% python3 -q
>>> import numpy as np
>>> np.set_printoptions(precision=2, suppress=True, linewidth=140, sign=" ")
>>> tidy = lambda a: np.round(a, 2) + 0
>>> A = np.array([[-2, 2, -3, -3],
...     [3, 1, -1, 1],
...     [0, 3, 1, -1],
...     [-3, 2, -2, -2],
...     [0, 1, -3, -1],
...     [-2, 2, 2, -1]])
>>> A[:, 2] = -2 * A[:, 1]
>>> A
array([[-2,  2, -4, -3],
       [ 3,  1, -2,  1],
       [ 0,  3, -6, -1],
       [-3,  2, -4, -2],
       [ 0,  1, -2, -1],
       [-2,  2, -4, -1]])
>>> Uu, sv, VT = np.linalg.svd(A)
>>> V = VT[:(sv > 1e-8).sum()]
>>> rng = np.random.default_rng(965)
>>> x = A[0] + 4 * A[4] + rng.integers(2) * np.eye(4)[0]
>>> x
array([ -1.,   6., -12.,  -7.])
>>> tidy(np.diag(V.T @ V))
array([ 1. ,  0.2,  0.8,  1. ])
>>> np.allclose(V.T @ V @ x, x)
True
>>> r = np.linalg.matrix_rank(A)
>>> r
np.int64(3)
>>> null = np.linalg.svd(A)[2][r:].T
>>> null.shape
(4, 1)
>>> [int(np.linalg.matrix_rank(A[:, :j + 1])) for j in range(4)]
[1, 2, 2, 3]
>>> tidy(A @ null)
array([[ 0.],
       [ 0.],
       [ 0.],
       [ 0.],
       [ 0.],
       [ 0.]])
>>> [int(np.linalg.matrix_rank(np.delete(A, i, axis=0))) for i in range(6)]
[3, 3, 3, 3, 3, 3]
>>> np.linalg.matrix_rank(A.T @ A), np.linalg.matrix_rank(A @ A.T)
(np.int64(3), np.int64(3))
>>> tidy(np.linalg.svd(A, compute_uv=False))
array([ 11.53,   4.79,   1.41,   0.  ])
>>> np.unravel_index(np.abs(A).argmax(), A.shape)
(np.int64(2), np.int64(2))
>>> np.count_nonzero(A)
np.int64(22)
>>> x = np.array([0, 2, 0, 3])
>>> np.sign((A @ x).round(6))
array([-1,  1,  1, -1, -1,  1])
>>> print(np.einsum("ij,j->i", A, x))
[-5  5  3 -2 -1  1]
>>> A @ np.eye(4)[2]
array([-4., -2., -6., -4., -2., -4.])
>>> def softmax(z):
...     e = np.exp(z - z.max(axis=-1, keepdims=True))
...     return e / e.sum(axis=-1, keepdims=True)
... 
>>> tidy(softmax(10 * A[2]))
array([ 0.,  1.,  0.,  0.])
>>> tidy(softmax(A).sum(axis=1))
array([ 1.,  1.,  1.,  1.,  1.,  1.])
>>> scores = A @ A.T / np.sqrt(4)
>>> softmax(scores).round(6).argmax(axis=1)
array([ 0,  1,  2,  3,  2,  2])
>>> J = np.array([[-3, 3, -6, 0, 0, 0],
...     [-6, 0, 3, 0, 0, 0],
...     [-6, 6, 6, 0, 0, 0],
...     [-1, 1, -2, -1, 1, -2],
...     [-2, 0, 1, -2, 0, 1],
...     [-2, 2, 2, -2, 2, 2]])
>>> idx = rng.permutation(6)
>>> Y = J[:, idx] * rng.choice([-1, 1], 6)
>>> Y
array([[ 0,  6,  0,  0, -3,  3],
       [ 0, -3,  0,  0, -6,  0],
       [ 0, -6,  0,  0, -6,  6],
       [-1,  2, -2, -1, -1,  1],
       [ 0, -1,  1, -2, -2,  0],
       [-2, -2,  2, -2, -2,  2]])
>>> Uu, _, VT = np.linalg.svd(J.T @ Y)
>>> print(tidy(np.linalg.lstsq(J, Y)[0]))
[[ 0.  0.  0.  0.  1.  0.]
 [ 0.  0.  0.  0.  0.  1.]
 [ 0. -1.  0.  0.  0.  0.]
 [ 0.  0.  0.  1.  0.  0.]
 [-1.  0.  0.  0.  0.  0.]
 [ 0.  0.  1.  0.  0.  0.]]
>>> (J + J.T) / 2
array([[-3. , -1.5, -6. , -0.5, -1. , -1. ],
       [-1.5,  0. ,  4.5,  0.5,  0. ,  1. ],
       [-6. ,  4.5,  6. , -1. ,  0.5,  1. ],
       [-0.5,  0.5, -1. , -1. , -0.5, -2. ],
       [-1. ,  0. ,  0.5, -0.5,  0. ,  1.5],
       [-1. ,  1. ,  1. , -2. ,  1.5,  2. ]])
>>> print(np.trace(J))
4
>>> (J - J.T) / 2
array([[ 0. ,  4.5,  0. ,  0.5,  1. ,  1. ],
       [-4.5,  0. , -1.5, -0.5,  0. , -1. ],
       [ 0. ,  1.5,  0. ,  1. , -0.5, -1. ],
       [-0.5,  0.5, -1. ,  0. ,  1.5,  0. ],
       [-1. ,  0. ,  0.5, -1.5,  0. , -0.5],
       [-1. ,  1. ,  1. ,  0. ,  0.5,  0. ]])
>>> J @ J
array([[ 27, -45,  -9,   0,   0,   0],
       [  0,   0,  54,   0,   0,   0],
       [-54,  18,  90,   0,   0,   0],
       [ 12, -20,  -4,   3,  -5,  -1],
       [  0,   0,  24,   0,   0,   6],
       [-24,   8,  40,  -6,   2,  10]])
>>> W = np.array([[5, -5], [-1, -5], [1, 5], [4, -5], [1, -5], [-2, 0]])
>>> beta = np.array([-1, -3])
>>> hid = np.maximum(J @ W + beta, 0)
>>> (hid > 0).astype(int)
array([[ 0,  0],
       [ 0,  1],
       [ 0,  1],
       [ 0,  0],
       [ 0,  1],
       [ 0,  1]])
>>> tidy((hid > 0).mean(axis=0))
array([ 0.  ,  0.67])
>>> basis = np.array([[-4, 3, 4], [3, -9, -6]])
>>> hid @ basis
array([[   0,    0,    0],
       [ 126, -378, -252],
       [  81, -243, -162],
       [   0,    0,    0],
       [  66, -198, -132],
       [  21,  -63,  -42]])
>>> (hid @ basis).round(6).argmax(axis=1)
array([ 0,  0,  0,  0,  0,  0])
>>> W @ basis
array([[-35,  60,  50],
       [-11,  42,  26],
       [ 11, -42, -26],
       [-31,  57,  46],
       [-19,  48,  34],
       [  8,  -6,  -8]])
>>> idx = rng.permutation(6)
>>> idx
array([ 0,  5,  2,  1,  3,  4])
>>> Y = J[idx][:, idx]
>>> print(tidy(np.sort(np.abs(np.linalg.eigvals(Y)))))
[  1.83   1.83   3.6    5.48   5.48  10.79]
>>> np.allclose(Y, J)
False
>>> X = np.load("w.npy")
>>> tidy(X)
array([[ 1.08, -0.28, -0.29],
       [ 1.82, -0.51, -1.97],
       [ 0.48, -1.6 , -0.02],
       [ 0.02,  0.65, -2.71],
       [ 1.36,  0.04, -0.26],
       [ 2.41,  1.84,  1.62],
       [ 3.17, -1.54,  0.65],
       [-0.15,  0.32, -1.08],
       [ 0.13,  2.55, -0.97],
       [-0.16,  2.55,  0.63]])
>>> Uu, sv, VT = np.linalg.svd(X, full_matrices=False)
>>> (sv > 1e-8).sum()
np.int64(3)
>>> tidy(np.cumsum(sv ** 2) / np.sum(sv ** 2))
array([ 0.41,  0.73,  1.  ])
>>> np.allclose(Uu * sv @ VT, X)
True
>>> tidy(np.sqrt((sv ** 2).sum())), tidy(np.linalg.norm(X))
(np.float64(7.85), np.float64(7.85))
